In [1]: import numpy as np

In [2]: np.set_printoptions(precision=2, suppress=True, linewidth=200)

In [3]: def rnd(a):
   ...:     return np.round(a, 2) + 0
   ...: 

In [4]: arr = np.tanh(np.array([[2.2],
   ...:     [-2.1],
   ...:     [0.0],
   ...:     [0.4],
   ...:     [-0.4],
   ...:     [0.3],
   ...:     [-1.6],
   ...:     [0.2],
   ...:     [1.6],
   ...:     [-0.3],
   ...:     [0.8],
   ...:     [-1.1],
   ...:     [-0.2],
   ...:     [0.0],
   ...:     [-0.1],
   ...:     [-0.3],
   ...:     [-0.1],
   ...:     [-0.2],
   ...:     [1.3],
   ...:     [-0.7],
   ...:     [0.6],
   ...:     [0.4],
   ...:     [-1.0],
   ...:     [-0.2],
   ...:     [-0.2],
   ...:     [0.0],
   ...:     [-1.0],
   ...:     [1.2],
   ...:     [-0.3],
   ...:     [-0.8],
   ...:     [0.6],
   ...:     [0.4],
   ...:     [0.6],
   ...:     [-0.6]]) @ np.array([[-0.1, 1.1, 1.1]]))

In [5]: print(rnd(arr))
[[-0.22  0.98  0.98]
 [ 0.21 -0.98 -0.98]
 [ 0.    0.    0.  ]
 [-0.04  0.41  0.41]
 [ 0.04 -0.41 -0.41]
 [-0.03  0.32  0.32]
 [ 0.16 -0.94 -0.94]
 [-0.02  0.22  0.22]
 [-0.16  0.94  0.94]
 [ 0.03 -0.32 -0.32]
 [-0.08  0.71  0.71]
 [ 0.11 -0.84 -0.84]
 [ 0.02 -0.22 -0.22]
 [ 0.    0.    0.  ]
 [ 0.01 -0.11 -0.11]
 [ 0.03 -0.32 -0.32]
 [ 0.01 -0.11 -0.11]
 [ 0.02 -0.22 -0.22]
 [-0.13  0.89  0.89]
 [ 0.07 -0.65 -0.65]
 [-0.06  0.58  0.58]
 [-0.04  0.41  0.41]
 [ 0.1  -0.8  -0.8 ]
 [ 0.02 -0.22 -0.22]
 [ 0.02 -0.22 -0.22]
 [ 0.    0.    0.  ]
 [ 0.1  -0.8  -0.8 ]
 [-0.12  0.87  0.87]
 [ 0.03 -0.32 -0.32]
 [ 0.08 -0.71 -0.71]
 [-0.06  0.58  0.58]
 [-0.04  0.41  0.41]
 [-0.06  0.58  0.58]
 [ 0.06 -0.58 -0.58]]

In [6]: left, sig, Vt = np.linalg.svd(arr)

In [7]: evecs = Vt[:(sig > 1e-8).sum()]

In [8]: rng = np.random.default_rng(734183)

In [9]: x = arr[12] + 5 * arr[25] + rng.integers(2) * np.eye(3)[1]

In [10]: print(rnd(x))
[ 0.02  0.78 -0.22]

In [11]: print(np.linalg.matrix_rank(np.vstack([arr, x])))
3

In [12]: print(rnd(np.linalg.norm(x - evecs.T @ evecs @ x)))
0.71

In [13]: dist = np.linalg.norm(arr[:, None] - arr[None], axis=-1)

In [14]: print((dist + 1e9 * np.eye(34)).round(6).argmin(axis=1))
[ 8  6 13 21  9  3  1  5 18 15 20 22 17  2 16  9 14 12 27 29 30  3 26 12 12  2 22 18  9 19 20  3 20 19]

In [15]: print(dist.shape)
(34, 34)

In [16]: print(dist.mean(axis=1).argmax())
0

In [17]: print(dist[3].round(6).argsort(kind="stable")[:4])
[ 3 21 31  5]

In [18]: print(np.unravel_index(dist.round(6).argmax(), dist.shape))
(np.int64(0), np.int64(1))

In [19]: print(np.linalg.matrix_rank(dist ** 2))
4

In [20]: print(rnd(np.linalg.norm(arr, axis=1)))
[1.41 1.4  0.   0.59 0.59 0.45 1.34 0.31 1.34 0.45 1.   1.19 0.31 0.   0.16 0.45 0.16 0.31 1.27 0.92 0.82 0.59 1.14 0.31 0.31 0.   1.14 1.23 0.45 1.   0.82 0.59 0.82 0.82]

In [21]: print(np.flatnonzero(dist[3] < dist.mean() / 2))
[ 3  5  7 10 20 21 30 31 32]

In [22]: M = np.array([[1, 3, 0, 0, 0, 0],
    ...:     [2, -1, 0, 0, 0, 0],
    ...:     [-2, -3, 0, 0, 0, 0],
    ...:     [0, 0, 1, 3, 0, 0],
    ...:     [0, 0, 2, -1, 0, 0],
    ...:     [0, 0, -2, -3, 0, 0],
    ...:     [0, 0, 0, 0, 1, 3],
    ...:     [0, 0, 0, 0, 2, -1],
    ...:     [0, 0, 0, 0, -2, -3]])

In [23]: cent = arr[[21, 6]].astype(float)

In [24]: for _ in range(7):
    ...:     labels = np.linalg.norm(arr[:, None] - cent, axis=-1).argmin(axis=1)
    ...:     cent = np.array([arr[labels == j].mean(axis=0) for j in range(2)])
    ...: 

In [25]: print(labels)
[0 1 1 0 1 0 1 0 0 1 0 1 1 1 1 1 1 1 0 1 0 0 1 1 1 1 1 0 1 1 0 0 0 1]

In [26]: print(np.bincount(labels))
[13 21]

In [27]: print(rnd(cent))
[[-0.08  0.61  0.61]
 [ 0.05 -0.42 -0.42]]
